$ ipython --no-banner

In [1]: import numpy as np

In [2]: import numpy.linalg as la

In [3]: np.set_printoptions(precision=2, suppress=True, linewidth=100, sign=" ")

In [4]: m1 = np.loadtxt("m.csv", delimiter=",")

In [5]: print(m1.round(2) + 0)
[[ 0.67  0.83 -0.1  -0.48 -0.89  0.52  0.99  0.23 -0.37  0.62 -0.01]
 [-0.77 -0.05  0.12 -1.19 -0.57 -0.59  0.33  0.24  0.14 -0.84  0.64]
 [ 0.24 -0.19  0.3   0.71 -0.2   0.71  0.65 -0.88 -0.11 -1.06  0.65]
 [-0.67  0.87  0.41 -0.05 -0.49  0.27 -0.79 -1.01  0.45  0.57  0.35]
 [ 0.87 -0.12 -0.21 -0.81  0.26 -0.72 -0.15 -1.27 -0.5  -0.05 -0.26]
 [-0.96  0.75 -0.09  0.19  0.28 -0.07  0.49 -0.27 -0.69 -0.47 -1.17]
 [ 0.14  0.68 -0.02  0.81  0.19 -1.36  0.68 -0.05  0.48  0.21  0.5 ]
 [ 0.39  0.56  1.49 -0.43  0.97  0.17  0.    0.34 -0.04 -0.17  0.1 ]
 [-0.72 -0.9   0.38 -0.19  0.44  0.09  0.94 -0.46 -0.15  1.05  0.21]
 [-0.24  0.5  -0.83 -0.08  0.8   0.26 -0.24  0.16 -0.95  0.12  1.13]
 [-0.05 -0.3   0.79  0.52 -0.8  -0.57 -0.45  0.22 -1.32  0.18  0.18]]

In [6]: Q, evecs = la.qr(m1[:, :9])[0], la.qr(m1[:, 9:])[0]

In [7]: sv = la.svd(Q.T @ evecs, compute_uv=False)

In [8]: print(sv.round(2) + 0)
[ 0.  0.]

In [9]: print(np.degrees(np.arccos(sv.clip(0, 1))))
[ 90.  90.]

In [10]: r0 = np.array([2, 4, 8, 9, 3, 9, 9, 2, 0])

In [11]: feats = np.array([np.roll(r0, i) for i in range(9)])

In [12]: print(feats)
[[ 2  4  8  9  3  9  9  2  0]
 [ 0  2  4  8  9  3  9  9  2]
 [ 2  0  2  4  8  9  3  9  9]
 [ 9  2  0  2  4  8  9  3  9]
 [ 9  9  2  0  2  4  8  9  3]
 [ 3  9  9  2  0  2  4  8  9]
 [ 9  3  9  9  2  0  2  4  8]
 [ 8  9  3  9  9  2  0  2  4]
 [ 4  8  9  3  9  9  2  0  2]]

In [13]: W1 = np.array([[-4, -4, 3, 1],
    ...:     [2, -3, -5, -1],
    ...:     [1, -3, -5, -3],
    ...:     [-3, -5, 0, -3],
    ...:     [2, -1, 5, 5],
    ...:     [0, 1, 0, -3],
    ...:     [0, -5, -1, 1],
    ...:     [-4, 5, -5, 3],
    ...:     [5, -3, 0, -1]])

In [14]: c = np.array([0, 8, 6, 9])

In [15]: H = np.maximum(feats @ W1 + c, 0)

In [16]: print((H > 0).astype(int))
[[ 0  0  0  0]
 [ 0  0  0  1]
 [ 1  0  0  1]
 [ 1  0  1  1]
 [ 0  0  0  1]
 [ 1  0  0  0]
 [ 0  0  0  0]
 [ 0  0  1  1]
 [ 1  0  0  0]]

In [17]: print((H > 0).mean(axis=0))
[ 0.44  0.    0.22  0.56]

In [18]: cent = np.array([[-2, 0], [-2, 1], [-2, 1], [-2, 0]])

In [19]: print(W1 @ cent)
[[  8  -1]
 [ 14  -8]
 [ 20  -8]
 [ 22  -5]
 [-22   4]
 [  4   1]
 [ 10  -6]
 [  2   0]
 [ -2  -3]]

In [20]: print(H @ cent)
[[  0   0]
 [-82   0]
 [-68   0]
 [-74  19]
 [-66   0]
 [-44   0]
 [  0   0]
 [-36   5]
 [-56   0]]

In [21]: print(la.matrix_power(feats, 3))
[[ 10862  11205  11394  11130  11406  11250  10010   9660  10419]
 [ 10419  10862  11205  11394  11130  11406  11250  10010   9660]
 [  9660  10419  10862  11205  11394  11130  11406  11250  10010]
 [ 10010   9660  10419  10862  11205  11394  11130  11406  11250]
 [ 11250  10010   9660  10419  10862  11205  11394  11130  11406]
 [ 11406  11250  10010   9660  10419  10862  11205  11394  11130]
 [ 11130  11406  11250  10010   9660  10419  10862  11205  11394]
 [ 11394  11130  11406  11250  10010   9660  10419  10862  11205]
 [ 11205  11394  11130  11406  11250  10010   9660  10419  10862]]

In [22]: print(np.allclose(feats @ feats.T, feats.T @ feats))
True

In [23]: print(np.trace(feats))
18

In [24]: print(np.sort(np.abs(la.eigvals(feats))))
[  3.57   3.57   9.85   9.85  11.81  11.81  14.93  14.93  46.  ]

In [25]: print((feats @ feats)[0])
[ 252  187  222  217  184  208  237  278  331]

In [26]: print(feats @ (-1.0) ** np.arange(9))
[-2.  2.  2. 16.  2.  4. 14.  2.  6.]

In [27]: print(np.sort(np.abs(np.fft.fft(feats[0]))), np.sort(la.svd(feats, compute_uv=False)))
[  3.57   3.57   9.85   9.85  11.81  11.81  14.93  14.93  46.  ] [  3.57   3.57   9.85   9.85  11.81  11.81  14.93  14.93  46.  ]

In [28]: arr = np.load("block0.npy")

In [29]: print(arr)
[[ 1  0  0  0  0  0 -2  0  0  0  0  0  0  0]
 [ 0  2  0  0  0  0  0 -2  0  0  2  0  1  0]
 [ 0  1  0  0  2  0  0  2  0  0 -2  0  1  1]
 [ 0  0  0  1  0 -1  0  0  1  0  0 -2  0  0]
 [ 0  0  1  0  1  0  0  0  0  0  2  0 -1  0]
 [ 0  0  0  2  0 -1  0  0  1  1  0 -2  0  0]
 [ 1  0  0  0  0  0  0  0  0  0  0  0  0  0]
 [ 0  1 -2  0 -1  0  0  2  0  0  1  0 -2  0]
 [ 0  0  0  1  0  2  0  0  1  2  0  2  0  0]
 [ 0  0  0  2  0  0  0  0 -1  1  0 -2  0  0]
 [ 0  1 -2  0  1  0  0 -2  0  0  2  0  0 -1]
 [ 0  0  0  0  0  2  0  0 -1 -2  0 -2  0  0]
 [ 0  2  0  0  2  0  0  0  0  0  2  0  0  0]
 [ 0 -2  1  0 -2  0  0  1  0  0  0  0  0 -2]]

In [30]: print(np.sort(la.eigvals(arr).real))
[-2.26 -2.24 -1.9  -1.9  -0.26 -0.19  0.5   0.5   1.73  1.73  1.87  1.99  1.99  4.42]

In [31]: mat = np.loadtxt("a.csv", delimiter=",")

In [32]: print(mat)
[[ -0.1  28.   -0.5   0.5   0.2]
 [  0.7  30.   -0.4  -0.6   0.8]
 [  1.4 -16.   -0.1   0.6  -1. ]
 [  0.7  -8.   -0.5  -0.7  -1.6]
 [  0.5  14.   -0.5  -1.2   0.1]
 [  1.8   4.    1.1   0.8  -1.4]
 [  1.8   0.   -0.3  -0.5   0.4]
 [  1.7  26.    3.7   0.4  -2. ]
 [  0.4 -58.   -1.4   0.4  -0.7]
 [ -0.2 -22.   -0.7  -0.8   0.5]
 [  1.1  30.    0.2   1.1  -0.9]
 [  0.5 -12.   -0.7  -0.5   0.5]
 [ -1.3   6.   -1.1  -0.7   1.5]
 [  1.9 -32.   -0.5   1.   -1. ]]

In [33]: print(round(float(la.norm(m1[0] - m1[8])), 2))
2.83

In [34]: print(np.round(la.norm(m1, 1), 2), round(la.norm(m1, np.inf), 2))
5.89 5.94

In [35]: print(la.norm(m1, axis=0))
[ 2.  2.  2.  2.  2.  2.  2.  2.  2.  2.  2.]

In [36]: print(round(la.norm(m1) ** 2 / la.norm(m1, 2) ** 2, 2))
11.0

In [37]: print(m1[0] @ m1[8])
0.0

In [38]: print(round(float(la.norm(m1[0], 1)), 2), round(la.norm(m1[0], np.inf), 2))
5.72 0.99

In [39]: print(round(float(la.norm(m1, "nuc")), 2))
22.0

In [40]: rng = np.random.default_rng(5762)

In [41]: M2 = mat + rng.integers(-2, 3, (14, 1)) @ rng.integers(-2, 3, (1, 5))

In [42]: print(M2)
[[  3.9  30.    1.5   2.5  -1.8]
 [  2.7  31.    0.6   0.4  -0.2]
 [ -2.6 -18.   -2.1  -1.4   1. ]
 [  0.7  -8.   -0.5  -0.7  -1.6]
 [  2.5  15.    0.5  -0.2  -0.9]
 [  3.8   5.    2.1   1.8  -2.4]
 [  1.8   0.   -0.3  -0.5   0.4]
 [  3.7  27.    4.7   1.4  -3. ]
 [  2.4 -57.   -0.4   1.4  -1.7]
 [  1.8 -21.    0.3   0.2  -0.5]
 [ -0.9  29.   -0.8   0.1   0.1]
 [  0.5 -12.   -0.7  -0.5   0.5]
 [ -5.3   4.   -3.1  -2.7   3.5]
 [  3.9 -31.    0.5   2.   -2. ]]

In [43]: print(M2 - mat)
[[ 4.  2.  2.  2. -2.]
 [ 2.  1.  1.  1. -1.]
 [-4. -2. -2. -2.  2.]
 [ 0.  0.  0.  0.  0.]
 [ 2.  1.  1.  1. -1.]
 [ 2.  1.  1.  1. -1.]
 [ 0.  0.  0.  0.  0.]
 [ 2.  1.  1.  1. -1.]
 [ 2.  1.  1.  1. -1.]
 [ 2.  1.  1.  1. -1.]
 [-2. -1. -1. -1.  1.]
 [ 0.  0.  0.  0.  0.]
 [-4. -2. -2. -2.  2.]
 [ 2.  1.  1.  1. -1.]]

In [44]: cent = M2[[10, 4]].astype(float)

In [45]: for _ in range(6):
    ...:     labels = la.norm(M2[:, None] - cent, axis=-1).argmin(axis=1)
    ...:     cent = np.array([M2[labels == j].mean(axis=0) for j in range(2)])
    ...: 

In [46]: print(labels)
[ 0  0  1  1  0  1  1  0  1  1  0  1  1  1]

In [47]: print(cent)
[[  2.38  26.4    1.3    0.84  -1.16]
 [  0.78 -15.33  -0.47  -0.04  -0.31]]

In [48]: print(np.abs(cent[1] - cent[0]).argmax())
1

In [49]: M2 = np.c_[mat[:, :2] @ np.array([[2, -2], [2, -2]]), np.array([4, 9, 5, 6, 7, 3, 0, 2, 1, 8, 4, 3, 9, 5])]

In [50]: print(M2)
[[  55.8  -55.8    4. ]
 [  61.4  -61.4    9. ]
 [ -29.2   29.2    5. ]
 [ -14.6   14.6    6. ]
 [  29.   -29.     7. ]
 [  11.6  -11.6    3. ]
 [   3.6   -3.6    0. ]
 [  55.4  -55.4    2. ]
 [-115.2  115.2    1. ]
 [ -44.4   44.4    8. ]
 [  62.2  -62.2    4. ]
 [ -23.    23.     3. ]
 [   9.4   -9.4    9. ]
 [ -60.2   60.2    5. ]]

In [51]: print(np.round(la.norm(M2 - mat @ la.lstsq(mat, M2)[0], axis=0), 2) + 0)
[  0.     0.    14.71]

In [52]: print(la.matrix_rank(np.c_[mat, M2]))
6

In [53]: print(np.round(la.lstsq(mat, M2[:, 0])[0], 2) + 0)
[ 2.  2.  0.  0.  0.]

In [54]: print(la.norm(la.qr(mat)[0].T @ M2, axis=0) ** 2 / ((M2 ** 2).sum(axis=0) + 1e-12))
[ 1.    1.    0.48]

In [55]: labels = mat[:, 4] > np.median(mat[:, 4])

In [56]: r0 = mat[labels].mean(axis=0) - mat[~labels].mean(axis=0)

In [57]: print(np.argsort(-np.abs(r0).round(6), kind="stable"))
[ 1  4  3  0  2]

In [58]: print(round(float((((mat - mat.mean(axis=0)) @ r0 > 0) == labels).mean()), 2))
0.64

In [59]: print(((mat - mat.mean(axis=0)) @ r0 > 0).astype(int))
[ 1  1  0  0  1  1  1  1  0  0  1  0  1  0]

In [60]: W0 = np.loadtxt("run15.csv", delimiter=",")

In [61]: print(W0)
[[ 1.    0.    0.    0.    0.    0.  ]
 [ 0.   -0.71  0.    0.    0.   -0.71]
 [ 0.    0.    1.    0.    0.    0.  ]
 [ 0.    0.    0.    1.    0.    0.  ]
 [ 0.    0.    0.    0.    1.    0.  ]
 [ 0.    0.71  0.    0.    0.   -0.71]]

In [62]: labels = rng.permutation(6)

In [63]: print(labels)
[ 2  1  4  5  3  0]

In [64]: M2 = W0[labels][:, labels]

In [65]: print(np.allclose(M2, W0))
False

In [66]: print(np.sort(np.abs(la.eigvals(M2))))
[ 1.  1.  1.  1.  1.  1.]

In [67]: print(round(np.trace(M2), 2))
2.59

In [68]: print((la.matrix_power((W0 != 0) + (W0.T != 0) + np.eye(6), 6) > 0).astype(int))
[[ 1  0  0  0  0  0]
 [ 0  1  0  0  0  1]
 [ 0  0  1  0  0  0]
 [ 0  0  0  1  0  0]
 [ 0  0  0  0  1  0]
 [ 0  1  0  0  0  1]]

In [69]: A = np.array([[14, 14, 21, 5],
    ...:     [18, 18, 27, 9],
    ...:     [16, 16, 24, 10],
    ...:     [-2, -2, -3, -3],
    ...:     [-4, -4, -6, -16],
    ...:     [-4, -4, -6, 6],
    ...:     [12, 12, 18, 18],
    ...:     [0, 0, 0, 10],
    ...:     [-12, -12, -18, -34]])

In [70]: A @ A
ValueError: matmul: Input operand 1 has a mismatch in its core dimension 0, with gufunc signature (n?,k),(k,m?)->(n?,m?) (size 9 is different from 4)


In [71]: cov = A.T @ A

In [72]: print(np.trace(cov), (A ** 2).sum())
6762 6762

In [73]: print(np.allclose(cov, cov.T))
True

In [74]: print(np.diag(cov))
[ 1100  1100  2475  2087]

In [75]: print(cov)
[[ 1100  1100  1650  1062]
 [ 1100  1100  1650  1062]
 [ 1650  1650  2475  1593]
 [ 1062  1062  1593  2087]]

In [76]: print(np.round(la.eigvalsh(cov)[::-1], 2) + 0)
[ 5924.18   837.82     0.       0.  ]

In [77]: print(la.cond(A) > 100)
True

In [78]: print(np.round(la.norm(A, 2) / la.norm(A), 2))
0.94

In [79]: print(np.argsort(-la.norm(A, axis=0).round(6), kind="stable")[:3])
[ 2  3  0]

In [80]: Uu, sv, vt = la.svd(A)

In [81]: evecs = vt[:(sv > 1e-8).sum()]

In [82]: vec = A[7] + 2 * A[5] + rng.integers(2) * np.eye(4)[0]

In [83]: print(vec)
[ -7.  -8. -12.  22.]

In [84]: print(round(float(la.norm(vec - evecs.T @ evecs @ vec)), 2))
0.87

In [85]: print(np.round(evecs.T @ evecs, 2) + 0)
[[ 0.24  0.24  0.35  0.  ]
 [ 0.24  0.24  0.35  0.  ]
 [ 0.35  0.35  0.53  0.  ]
 [ 0.    0.    0.    1.  ]]

In [86]: X = np.array([[3.0, 0.0, 0.0, 0.0, 0.0, 0.0, 0.0],
    ...:     [0.0, 3.0, 0.0, 0.0, 0.0, 0.0, 0.0],
    ...:     [0.0, 0.0, 4.0, 0.0, -3.0, -3.0, 2.0],
    ...:     [0.0, 0.0, 0.0, 3.0, 0.0, 0.0, 0.0],
    ...:     [0.0, 0.0, -3.0, 0.0, 12.0, 9.0, -6.0],
    ...:     [0.0, 0.0, -3.0, 0.0, 9.0, 12.0, -6.0],
    ...:     [0.0, 0.0, 2.0, 0.0, -6.0, -6.0, 7.0]])

In [87]: print(np.sort(la.eigvals(X).real))
[  3.   3.   3.   3.   3.   3.  26.]

In [88]: r0 = np.array([0, -3, 2, 1, -1, -1, 2])

In [89]: M2 = X + np.outer(r0, np.eye(7)[1])

In [90]: print(M2)
[[ 3.  0.  0.  0.  0.  0.  0.]
 [ 0.  0.  0.  0.  0.  0.  0.]
 [ 0.  2.  4.  0. -3. -3.  2.]
 [ 0.  1.  0.  3.  0.  0.  0.]
 [ 0. -1. -3.  0. 12.  9. -6.]
 [ 0. -1. -3.  0.  9. 12. -6.]
 [ 0.  2.  2.  0. -6. -6.  7.]]

In [91]: M = np.load("dump.npy")

In [92]: print(M)
[[-0.47 -0.26 -0.3   0.2   0.24  0.25]
 [ 0.   -0.43 -0.09  0.28 -0.25  0.21]
 [ 0.    0.08 -0.43 -0.38 -0.24 -0.42]
 [-0.24 -0.42  0.1  -0.34 -0.45  0.36]
 [-0.5   0.57 -0.27  0.38 -0.22  0.09]
 [-0.47 -0.06  0.49  0.05 -0.08 -0.18]
 [-0.24  0.35  0.47 -0.4   0.01  0.15]
 [-0.38 -0.3  -0.07 -0.1   0.04 -0.65]
 [ 0.    0.15 -0.28 -0.29 -0.48  0.16]
 [-0.21 -0.01 -0.29 -0.47  0.57  0.27]]

In [93]: print(M.reshape(-1, 2))
[[-0.47 -0.26]
 [-0.3   0.2 ]
 [ 0.24  0.25]
 [ 0.   -0.43]
 [-0.09  0.28]
 [-0.25  0.21]
 [ 0.    0.08]
 [-0.43 -0.38]
 [-0.24 -0.42]
 [-0.24 -0.42]
 [ 0.1  -0.34]
 [-0.45  0.36]
 [-0.5   0.57]
 [-0.27  0.38]
 [-0.22  0.09]
 [-0.47 -0.06]
 [ 0.49  0.05]
 [-0.08 -0.18]
 [-0.24  0.35]
 [ 0.47 -0.4 ]
 [ 0.01  0.15]
 [-0.38 -0.3 ]
 [-0.07 -0.1 ]
 [ 0.04 -0.65]
 [ 0.    0.15]
 [-0.28 -0.29]
 [-0.48  0.16]
 [-0.21 -0.01]
 [-0.29 -0.47]
 [ 0.57  0.27]]

In [94]: M.reshape(10, 7)
ValueError: cannot reshape array of size 60 into shape (10,7)


In [95]: print(M.reshape(2, -1))
[[-0.47 -0.26 -0.3   0.2   0.24  0.25  0.   -0.43 -0.09  0.28 -0.25  0.21  0.    0.08 -0.43 -0.38
  -0.24 -0.42 -0.24 -0.42  0.1  -0.34 -0.45  0.36 -0.5   0.57 -0.27  0.38 -0.22  0.09]
 [-0.47 -0.06  0.49  0.05 -0.08 -0.18 -0.24  0.35  0.47 -0.4   0.01  0.15 -0.38 -0.3  -0.07 -0.1
   0.04 -0.65  0.    0.15 -0.28 -0.29 -0.48  0.16 -0.21 -0.01 -0.29 -0.47  0.57  0.27]]

In [96]: t3 = M.reshape(10, 2, -1)

In [97]: print(np.einsum("ihd,ihd->ih", t3, t3))
[[ 0.38  0.16]
 [ 0.19  0.19]
 [ 0.19  0.38]
 [ 0.24  0.44]
 [ 0.65  0.2 ]
 [ 0.47  0.04]
 [ 0.4   0.18]
 [ 0.24  0.44]
 [ 0.1   0.34]
 [ 0.13  0.62]]

In [98]: print(t3[:, 0])
[[-0.47 -0.26 -0.3 ]
 [ 0.   -0.43 -0.09]
 [ 0.    0.08 -0.43]
 [-0.24 -0.42  0.1 ]
 [-0.5   0.57 -0.27]
 [-0.47 -0.06  0.49]
 [-0.24  0.35  0.47]
 [-0.38 -0.3  -0.07]
 [ 0.    0.15 -0.28]
 [-0.21 -0.01 -0.29]]

In [99]: print(np.einsum("ihd,jhd->hij", t3, t3).shape)
(2, 10, 10)
